>>> import numpy as np
>>> from numpy import linalg as LA
>>> np.set_printoptions(suppress=True, linewidth=120)
>>> E = np.load("data.npy")
>>> E.round(1)
array([[-0.2, -0.6,  0.8],
       [ 0.9, -0.4, -0.2],
       [ 0.4,  0.6,  0.6]])
>>> # keeps lengths
>>> r0 = np.array([-3, 0])
>>> np.round(np.array([np.convolve(row, r0, "same") for row in E]), 1)
array([[ 0.5,  1.9, -2.3],
       [-2.6,  1.3,  0.5],
       [-1.3, -1.9, -1.9]])
>>> np.round(np.cross(E[0, :3], E[1, :3]), 1)
array([0.4, 0.6, 0.6])
>>> np.round(np.convolve(E[0], r0), 1)
array([ 0.5,  1.9, -2.3,  0. ])
>>> other = E / np.sqrt((E ** 2).mean(axis=1, keepdims=True))
>>> other[2].round(1)
array([0.8, 1.1, 1.1])
>>> LA.matrix_rank(other) == LA.matrix_rank(E)
np.True_
>>> np.round(E - E.mean(axis=1, keepdims=True), 1)
array([[-0.2, -0.6,  0.8],
       [ 0.8, -0.5, -0.3],
       [-0.1,  0.1,  0.1]])
>>> LA.matrix_rank(E - E.mean(axis=1, keepdims=True))
np.int64(2)
>>> other = E / LA.norm(E, axis=1, keepdims=True)
>>> cov = other @ other.T
>>> np.round(LA.norm(other, axis=1), 1)
array([1., 1., 1.])
>>> cov.round(1) + 0
array([[1., 0., 0.],
       [0., 1., 0.],
       [0., 0., 1.]])
>>> LA.norm(E, axis=1).argmax()
np.int64(0)
>>> np.round(LA.norm(E[0], 1), 1), round(float(LA.norm(E[0], np.inf)), 1)
(np.float64(1.6), 0.8)
>>> np.round(LA.norm(E, axis=0), 1)
array([1., 1., 1.])
>>> round(float(LA.norm(E) ** 2 / LA.norm(E, 2) ** 2), 1)
3.0
>>> round(LA.norm(E, 2), 1)
np.float64(1.0)
>>> round(float(LA.norm(E, "nuc")), 1)
3.0
>>> round(LA.norm(E[0] - E[1]), 1)
np.float64(1.4)
>>> np.round(LA.norm(E, 1), 1), round(LA.norm(E, np.inf), 1)
(np.float64(1.7), np.float64(1.7))
>>> P = np.triu(np.array([[-3, -1, 1], [3, 0, 0], [-3, 2, 0]]), 1) + np.eye(3)
>>> other = P @ E @ LA.inv(P)
>>> other.round(1)
array([[-0.6, -0.2,  2.2],
       [ 0.9,  0.4, -1. ],
       [ 0.4,  1.1,  0.2]])
>>> np.round(P @ E - E @ P, 1)
array([[-0.4,  0.9,  1. ],
       [ 0. ,  0.9, -0.9],
       [ 0. ,  0.4, -0.4]])
>>> np.round(LA.det(other), 1)
np.float64(1.0)
>>> np.round(np.trace(other), 1), round(float(np.trace(E)), 1)
(np.float64(0.0), 0.0)
>>> K = np.loadtxt("out6.csv", delimiter=",")
>>> K
array([[-25.5,  -7.4,  -2.1],
       [-21.7,  -6.4,  -2.1],
       [-12.9,  -4.1,  -2.2],
       [-10.7,  -3.5,  -2.2],
       [ -9. ,  -3. ,  -2.2],
       [ -5.9,  -2.2,  -2.1],
       [ -4.3,  -1.8,  -1.9],
       [ -4. ,  -1.7,  -1.9],
       [ -1.9,  -1.1,  -1.5],
       [ -1.1,  -0.8,  -1.1],
       [ -0.6,  -0.5,  -0.8],
       [  0.2,   0.2,   0.3],
       [  0.2,   0.2,   0.3],
       [  6.6,   5. ,   4.7],
       [  6.8,   5.1,   4.7],
       [  7.9,   5.8,   5.2],
       [  8.3,   6. ,   5.3],
       [ 13.1,   8.6,   6.7],
       [ 15.8,  10. ,   7.4],
       [ 17.2,  10.7,   7.8],
       [ 18.3,  11.3,   8. ],
       [ 24.7,  14.4,   9.4]])
>>> # row 12 repeats row 11
>>> cent = K[[3, 13]].astype(float)
>>> for _ in range(6):
...     lab = LA.norm(K[:, None] - cent, axis=-1).argmin(axis=1)
...     cent = np.array([K[lab == j].mean(axis=0) for j in range(2)])
... 
>>> lab
array([0, 0, 0, 0, 0, 0, 0, 0, 0, 0, 0, 0, 0, 1, 1, 1, 1, 1, 1, 1, 1, 1])
>>> np.bincount(lab)
array([13,  9])
>>> vec = np.array([-3, 0, 2])
>>> target = K @ vec
>>> np.round(LA.pinv(K) @ K, 1) + 0
array([[1., 0., 0.],
       [0., 1., 0.],
       [0., 0., 1.]])
>>> np.round(LA.solve(K.T @ K, K.T @ target), 1) + 0
array([-3.,  0.,  2.])
>>> rng = np.random.default_rng(79)
>>> target = target + 0.1 * rng.normal(size=22)
>>> target.round(1) + 0
array([ 72.4,  60.8,  34.3,  27.6,  22.7,  13.5,   8.9,   8.3,   2.6,   1.2,   0.3,   0. ,   0.1, -10.4, -10.9, -13.3,
       -14.5, -25.9, -32.6, -36. , -38.8, -55.4])
>>> beta, *_ = LA.lstsq(K, target)
>>> round(float(LA.norm(target - K @ beta)), 1)
0.4
>>> np.round(K.T @ (target - K @ beta), 1) + 0
array([0., 0., 0.])
>>> [round(float(LA.norm(LA.solve(K.T @ K + lam * np.eye(3), K.T @ target))), 2) for lam in (0, 1, 10, 100)]
[3.61, 3.55, 3.37, 2.64]
>>> beta.round()
array([-3., -0.,  2.])
>>> m1 = np.load("sample18.npy")
>>> m1
array([[0, 0, 0, 1],
       [0, 0, 1, 0],
       [0, 1, 0, 0],
       [1, 0, 0, 0]])
>>> # equal to its transpose
>>> O, vecs = LA.qr(m1[:, :1])[0], LA.qr(m1[:, 1:])[0]
>>> sigma = LA.svd(O.T @ vecs, compute_uv=False)
>>> round(LA.norm(O @ O.T - vecs @ vecs.T, 2), 1)
np.float64(1.0)
>>> (sigma > 0.9).sum()
np.int64(0)
>>> sigma
array([0.])
>>> mat = np.load("test16.npy")
>>> mat
array([[ 2,  0,  1],
       [ 3,  2,  2],
       [ 3,  2,  2],
       [ 5,  3,  2],
       [ 6,  4,  3],
       [ 8,  5,  4],
       [ 8,  5,  5],
       [ 9,  7,  7],
       [ 9,  9,  9],
       [11, 11, 10],
       [11, 13, 10],
       [12, 14, 12],
       [12, 15, 14],
       [13, 15, 15],
       [14, 17, 17],
       [16, 19, 17],
       [17, 21, 18],
       [17, 23, 18],
       [19, 25, 18]])
>>> cent = mat[[5, 12]].astype(float)
>>> for _ in range(4):
...     lab = LA.norm(mat[:, None] - cent, axis=-1).argmin(axis=1)
...     cent = np.array([mat[lab == j].mean(axis=0) for j in range(2)])
... 
>>> lab
array([0, 0, 0, 0, 0, 0, 0, 0, 0, 1, 1, 1, 1, 1, 1, 1, 1, 1, 1])
>>> np.round(cent[1] - cent[0], 1)
array([ 8.3, 13.2, 11. ])
>>> feats = 0.2 ** np.abs(np.subtract.outer(np.arange(3), np.arange(3)))
>>> feats.round(1) + 0
array([[1. , 0.2, 0. ],
       [0.2, 1. , 0.2],
       [0. , 0.2, 1. ]])
>>> other = LA.inv(feats)
>>> np.round(LA.det(feats) * LA.det(other), 1)
np.float64(1.0)
>>> other.round(1) + 0
array([[ 1. , -0.2,  0. ],
       [-0.2,  1.1, -0.2],
       [ 0. , -0.2,  1. ]])
>>> round(float(LA.slogdet(feats)[0]), 1)
1.0
>>> np.round(LA.det(feats) * other, 1) + 0
array([[ 1. , -0.2,  0. ],
       [-0.2,  1. , -0.2],
       [ 0. , -0.2,  1. ]])
>>> O, r_ = LA.qr(feats)
>>> O.shape, r_.shape
((3, 3), (3, 3))
>>> round(np.trace(O @ O.T), 1)
np.float64(3.0)
>>> np.round(LA.norm(feats), 1)
np.float64(1.8)
>>> np.round(np.diff(feats, axis=0), 1)
array([[-0.8,  0.8,  0.2],
       [-0.2, -0.8,  0.8]])
>>> np.count_nonzero(feats)
np.int64(9)
>>> LA.matrix_rank(feats)
np.int64(3)
>>> np.round(feats.sum(axis=1), 1)
array([1.2, 1.4, 1.2])
>>> feats.shape
(3, 3)
>>> np.round(LA.svd(feats, compute_uv=False), 1)
array([1.3, 1. , 0.7])
>>> M = np.array([[1, -1, 1], [1, 0, 0], [1, 1, 1]])
>>> M
array([[ 1, -1,  1],
       [ 1,  0,  0],
       [ 1,  1,  1]])
>>> P = np.triu(np.array([[-1, 0, -3], [1, -2, -2], [2, -2, 0]]), 1) + np.eye(3)
>>> other = P @ M @ LA.inv(P)
>>> np.round(np.poly(other), 1)
array([ 1., -2.,  1., -2.])
>>> LA.matrix_rank(other)
np.int64(3)
>>> r0 = np.array([2, 3, 2])
>>> np.polyval(r0, M[2])
array([7, 7, 7])
>>> np.cross(M[2, :3], M[1, :3])
array([ 0,  1, -1])
>>> J = np.load("mat.npy")
>>> J
array([[ 0. ,  0.3,  0.5, -0.3],
       [ 0. ,  0.2,  0.4, -0.2],
       [ 0. , -0.8, -1.3,  0.8],
       [ 0. ,  1.1,  1.8, -1.1]])
>>> # null space of dimension 2
>>> rank = LA.matrix_rank(J)
>>> rank
np.int64(2)
>>> ns = LA.svd(J)[2][rank:].T
>>> [int(LA.matrix_rank(J[:i])) for i in range(1, len(J) + 1)]
[1, 2, 2, 2]
>>> ns.shape
(4, 2)
>>> np.allclose(J @ ns, 0)
True
>>> LA.matrix_rank(J)
np.int64(2)
>>> J.shape
(4, 4)
>>> np.round(np.diff(J, axis=0), 1)
array([[ 0. , -0.1, -0.1,  0.1],
       [ 0. , -1. , -1.7,  1. ],
       [ 0. ,  1.9,  3.1, -1.9]])
>>> np.round(J - J[0], 1)
array([[ 0. ,  0. ,  0. ,  0. ],
       [ 0. , -0.1, -0.1,  0.1],
       [ 0. , -1.1, -1.8,  1.1],
       [ 0. ,  0.8,  1.3, -0.8]])
>>> J.sum(axis=0)
array([ 0. ,  0.8,  1.4, -0.8])
>>> np.round(J.sum(axis=1), 1)
array([ 0.5,  0.4, -1.3,  1.8])
>>> np.round(J.mean(axis=0), 1)
array([ 0. ,  0.2,  0.4, -0.2])
>>> np.unravel_index(np.abs(J).argmax(), J.shape)
(np.int64(3), np.int64(2))
>>> LA.matrix_rank(J, rtol=0.1)
np.int64(1)
>>> lab = rng.permutation(4)
>>> lab
array([0, 3, 1, 2])
>>> other = J[lab][:, lab]
>>> np.round(np.sort(np.abs(LA.eigvals(other))), 1) + 0
array([0. , 0. , 0. , 2.2])
>>> np.trace(other)
np.float64(-2.2)
>>> np.diag(other)
array([ 0. , -1.1,  0.2, -1.3])
>>> U, sigma, VT = LA.svd(J)
>>> vecs = VT[:(sigma > 1e-8).sum()]
>>> vec = J[0] + -1 * J[3] + rng.integers(2) * np.eye(4)[1]
>>> vec.round(1)
array([ 0. ,  0.2, -1.3,  0.8])
>>> np.round(vecs.T @ vecs, 1) + 0
array([[ 0. ,  0. ,  0. ,  0. ],
       [ 0. ,  0.5,  0. , -0.5],
       [ 0. ,  0. ,  1. ,  0. ],
       [ 0. , -0.5,  0. ,  0.5]])
>>> X = np.load("a.npy")
>>> X
array([[-2, -2,  0,  3],
       [-3, -2, -2, -2],
       [ 2, -3,  1, -2],
       [-3, -2, -2, -2]])
>>> rank = LA.matrix_rank(X)
>>> rank
np.int64(3)
>>> ns = LA.svd(X)[2][rank:].T
>>> LA.matrix_rank(X.T @ X), LA.matrix_rank(X @ X.T)
(np.int64(3), np.int64(3))
>>> [int(LA.matrix_rank(np.delete(X, i, axis=0))) for i in range(4)]
[2, 3, 2, 3]
>>> np.round(ns @ ns.T, 1) + 0
array([[ 0.2, -0.1, -0.4,  0.1],
       [-0.1,  0. ,  0.1,  0. ],
       [-0.4,  0.1,  0.7, -0.2],
       [ 0.1,  0. , -0.2,  0.1]])
>>> [int(LA.matrix_rank(X[:, :j + 1])) for j in range(4)]
[1, 2, 3, 3]
>>> np.round(ns[:, 0] / ns[np.abs(ns[:, 0]).round(6).argmax(), 0], 1)
array([-0.6,  0.1,  1. , -0.3])
>>> lab = rng.permutation(4)
>>> lab
array([2, 1, 3, 0])
>>> other = X[lab][:, lab]
>>> np.allclose(other, X)
False
>>> other
array([[ 1, -3, -2,  2],
       [-2, -2, -2, -3],
       [-2, -2, -2, -3],
       [ 0, -2,  3, -2]])
>>> np.trace(other)
np.int64(-5)
>>> np.round(np.sort(np.abs(LA.eigvals(other))), 1) + 0
array([0. , 2.3, 2.4, 4.9])
>>> np.diag(other)
array([ 1, -2, -2, -2])
>>> np.round(LA.det(other), 1), np.round(LA.det(X[lab]), 1)
(np.float64(0.0), np.float64(0.0))
>>> LA.lstsq(other[:-1].T, other[-1])[2]
np.int32(2)
>>> np.unique(other.round(6), axis=0).shape
(3, 4)
>>> np.round(other @ LA.pinv(other) @ other, 1) + 0
array([[ 1., -3., -2.,  2.],
       [-2., -2., -2., -3.],
       [-2., -2., -2., -3.],
       [ 0., -2.,  3., -2.]])
>>> np.round(np.trace(LA.pinv(other) @ other), 1)
np.float64(3.0)
>>> np.allclose(other[:-1].T @ LA.lstsq(other[:-1].T, other[-1])[0], other[-1])
False
>>> LA.lstsq(X[:-1].T, X[-1])[2]
np.int32(3)
>>> try:
...     LA.inv(X)
... except LA.LinAlgError as e:
...     print("failed:", e)
... 
failed: Singular matrix
